In [1]: import numpy as np

In [2]: from numpy import linalg as LA

In [3]: np.set_printoptions(suppress=True, linewidth=140)

In [4]: M = np.loadtxt("run4.csv", delimiter=",")

In [5]: M
Out[5]: 
array([[ 0.,  0., -1.,  1.,  1.,  0.],
       [ 0.,  0.,  1., -1., -1.,  0.],
       [ 1., -1.,  0.,  0.,  1.,  0.],
       [-1.,  1.,  0.,  0.,  0.,  1.],
       [-1.,  1., -1.,  0.,  0.,  0.],
       [ 0.,  0.,  0., -1.,  0.,  0.]])

In [6]: Uu, s, vt = LA.svd(M)

In [7]: s.round(2) + 0
Out[7]: array([2.65, 2.65, 1.  , 1.  , 0.  , 0.  ])

In [8]: B = Uu[:, :4] @ np.diag(s[:4]) @ vt[:4]

In [9]: B.round(2) + 0
Out[9]: 
array([[ 0.,  0., -1.,  1.,  1.,  0.],
       [ 0.,  0.,  1., -1., -1.,  0.],
       [ 1., -1.,  0.,  0.,  1.,  0.],
       [-1.,  1.,  0.,  0.,  0.,  1.],
       [-1.,  1., -1.,  0.,  0.,  0.],
       [ 0.,  0.,  0., -1.,  0.,  0.]])

In [10]: np.round(LA.norm(M - B) / LA.norm(M), 2)
Out[10]: np.float64(0.0)

In [11]: LA.matrix_rank(M, rtol=0.05)
Out[11]: np.int64(4)

In [12]: B = M / LA.norm(M, axis=1, keepdims=True)

In [13]: C2 = B @ B.T

In [14]: C2[0].round(2)
Out[14]: array([ 1.  , -1.  ,  0.33,  0.  ,  0.33, -0.58])

In [15]: (C2 - 2 * np.eye(6)).round(6).argmax(axis=1)
Out[15]: array([2, 5, 0, 4, 3, 1])

In [16]: np.argwhere(np.triu(np.abs(C2) > 0.95, 1))
Out[16]: array([[0, 1]])

In [17]: X = np.array([[2, -2, -5, 5, 5, 4, 1],
    ...:     [3, -1, 4, -2, 5, 5, 1],
    ...:     [1, -3, -1, -2, 2, 1, -1],
    ...:     [4, -4, 5, 0, 5, 0, 2],
    ...:     [-3, -3, 0, -1, 3, 4, 2]])

In [18]: X[:, 2] = 2 * X[:, 1]

In [19]: X
Out[19]: 
array([[ 2, -2, -4,  5,  5,  4,  1],
       [ 3, -1, -2, -2,  5,  5,  1],
       [ 1, -3, -6, -2,  2,  1, -1],
       [ 4, -4, -8,  0,  5,  0,  2],
       [-3, -3, -6, -1,  3,  4,  2]])

In [20]: Uu, s, vt = LA.svd(X, full_matrices=False)

In [21]: np.round(vt @ vt.T, 2) + 0
Out[21]: 
array([[1., 0., 0., 0., 0.],
       [0., 1., 0., 0., 0.],
       [0., 0., 1., 0., 0.],
       [0., 0., 0., 1., 0.],
       [0., 0., 0., 0., 1.]])

In [22]: np.abs(Uu[:, 0]).round(6).argmax()
Out[22]: np.int64(3)

In [23]: np.round(Uu.T @ X @ vt.T, 2) + 0
Out[23]: 
array([[17.68,  0.  ,  0.  ,  0.  ,  0.  ],
       [ 0.  ,  6.77,  0.  ,  0.  ,  0.  ],
       [ 0.  ,  0.  ,  5.92,  0.  ,  0.  ],
       [ 0.  ,  0.  ,  0.  ,  5.17,  0.  ],
       [ 0.  ,  0.  ,  0.  ,  0.  ,  2.22]])

In [24]: Uu.shape, s.shape, vt.shape
Out[24]: ((5, 5), (5,), (5, 7))

In [25]: rng = np.random.default_rng(97291)

In [26]: B = X + rng.integers(-2, 3, (5, 1)) @ rng.integers(-2, 3, (1, 7))

In [27]: B
Out[27]: 
array([[ 6,  0, -2,  7,  5,  6,  5],
       [-1, -3, -4, -4,  5,  3, -3],
       [ 5, -1, -4,  0,  2,  3,  3],
       [ 2, -5, -9, -1,  5, -1,  0],
       [-7, -5, -8, -3,  3,  2, -2]])

In [28]: np.abs(B - X).sum(axis=1)
Out[28]: array([16, 16, 16,  8, 16])

In [29]: np.round(LA.svd(B - X, compute_uv=False), 2) + 0
Out[29]: array([14.28,  0.  ,  0.  ,  0.  ,  0.  ])
